$ python -q
>>> import numpy as np
>>> import numpy.linalg as la
>>> np.set_printoptions(precision=2, suppress=True, linewidth=120)
>>> tidy = lambda a: np.round(a, 2) + 0
>>> A = np.load("out8.npy")
>>> A
array([[ 1.55, -0.84,  3.82,  1.14,  1.44,  2.34,  0.75, -3.37,  0.03,  2.38,  0.76,  3.37],
       [-3.31,  0.33, -1.61,  0.92, -3.49,  0.34,  4.07,  5.29, -2.6 ,  3.75,  3.23,  3.75],
       [ 5.94, -0.74, -2.71, -0.55, -2.72, -6.74,  0.82,  1.63,  0.33,  1.04,  1.21, -3.92],
       [ 0.27, -0.12, -2.22, -1.67,  3.1 ,  0.06,  4.56, -0.62,  0.94, -3.26, -0.26,  1.14],
       [ 0.01, -2.42, -1.74,  1.05,  3.31, -0.07,  2.78, -3.13,  2.57, -2.75, -3.65, -2.58],
       [-2.27, -2.14, -7.45, -1.53, -4.8 , -8.38,  6.4 ,  7.2 , -1.02,  5.31,  1.52,  0.08],
       [ 7.3 ,  1.58, -0.33, -0.06,  0.26, -3.18,  0.39, -0.65, -0.32, -0.67, -3.28, -1.19]])
>>> def softmax(z):
...     e = np.exp(z - z.max(axis=-1, keepdims=True))
...     return e / e.sum(axis=-1, keepdims=True)
... 
>>> tidy(softmax(A[6] + 4))
array([0.99, 0.  , 0.  , 0.  , 0.  , 0.  , 0.  , 0.  , 0.  , 0.  , 0.  , 0.  ])
>>> tidy(softmax(A).sum(axis=1))
array([1., 1., 1., 1., 1., 1., 1.])
>>> att = A @ A.T / np.sqrt(12)
>>> tidy(softmax(att + np.triu(np.full(att.shape, -np.inf), 1)))
array([[1.  , 0.  , 0.  , 0.  , 0.  , 0.  , 0.  ],
       [0.  , 1.  , 0.  , 0.  , 0.  , 0.  , 0.  ],
       [0.  , 0.  , 1.  , 0.  , 0.  , 0.  , 0.  ],
       [0.  , 0.  , 0.  , 1.  , 0.  , 0.  , 0.  ],
       [0.  , 0.  , 0.  , 0.  , 1.  , 0.  , 0.  ],
       [0.  , 0.  , 0.  , 0.  , 0.  , 1.  , 0.  ],
       [0.  , 0.  , 0.01, 0.  , 0.  , 0.  , 0.99]])
